% python3 -q
>>> import numpy as np
>>> import numpy.linalg as la
>>> np.set_printoptions(precision=2, suppress=True, linewidth=120, legacy="1.25")
>>> E = np.loadtxt("block7.csv", delimiter=",")
>>> print(E)
[[1.   0.5  0.25 0.12 0.06 0.03 0.02 0.01 0.   0.   0.   0.   0.   0.  ]
 [0.5  1.   0.5  0.25 0.12 0.06 0.03 0.02 0.01 0.   0.   0.   0.   0.  ]
 [0.25 0.5  1.   0.5  0.25 0.12 0.06 0.03 0.02 0.01 0.   0.   0.   0.  ]
 [0.12 0.25 0.5  1.   0.5  0.25 0.12 0.06 0.03 0.02 0.01 0.   0.   0.  ]
 [0.06 0.12 0.25 0.5  1.   0.5  0.25 0.12 0.06 0.03 0.02 0.01 0.   0.  ]
 [0.03 0.06 0.12 0.25 0.5  1.   0.5  0.25 0.12 0.06 0.03 0.02 0.01 0.  ]
 [0.02 0.03 0.06 0.12 0.25 0.5  1.   0.5  0.25 0.12 0.06 0.03 0.02 0.01]
 [0.01 0.02 0.03 0.06 0.12 0.25 0.5  1.   0.5  0.25 0.12 0.06 0.03 0.02]
 [0.   0.01 0.02 0.03 0.06 0.12 0.25 0.5  1.   0.5  0.25 0.12 0.06 0.03]
 [0.   0.   0.01 0.02 0.03 0.06 0.12 0.25 0.5  1.   0.5  0.25 0.12 0.06]
 [0.   0.   0.   0.01 0.02 0.03 0.06 0.12 0.25 0.5  1.   0.5  0.25 0.12]
 [0.   0.   0.   0.   0.01 0.02 0.03 0.06 0.12 0.25 0.5  1.   0.5  0.25]
 [0.   0.   0.   0.   0.   0.01 0.02 0.03 0.06 0.12 0.25 0.5  1.   0.5 ]
 [0.   0.   0.   0.   0.   0.   0.01 0.02 0.03 0.06 0.12 0.25 0.5  1.  ]]
>>> ev, V = la.eigh(E)
>>> print((ev > 1e-8).sum(), (ev < -1e-8).sum())
14 0
>>> print(np.abs(V[:, -1]).round(6).argmax())
6
>>> print(np.abs(V[:, -1]))
[0.12 0.18 0.23 0.27 0.31 0.33 0.34 0.34 0.33 0.31 0.27 0.23 0.18 0.12]
>>> print(la.eigvalsh(E @ E))
[0.12 0.12 0.13 0.15 0.19 0.25 0.32 0.47 0.75 1.22 2.   3.37 5.5  7.82]
>>> print(np.unique(ev.round(6) + 0, return_counts=True)[1])
[1 1 1 1 1 1 1 1 1 1 1 1 1 1]
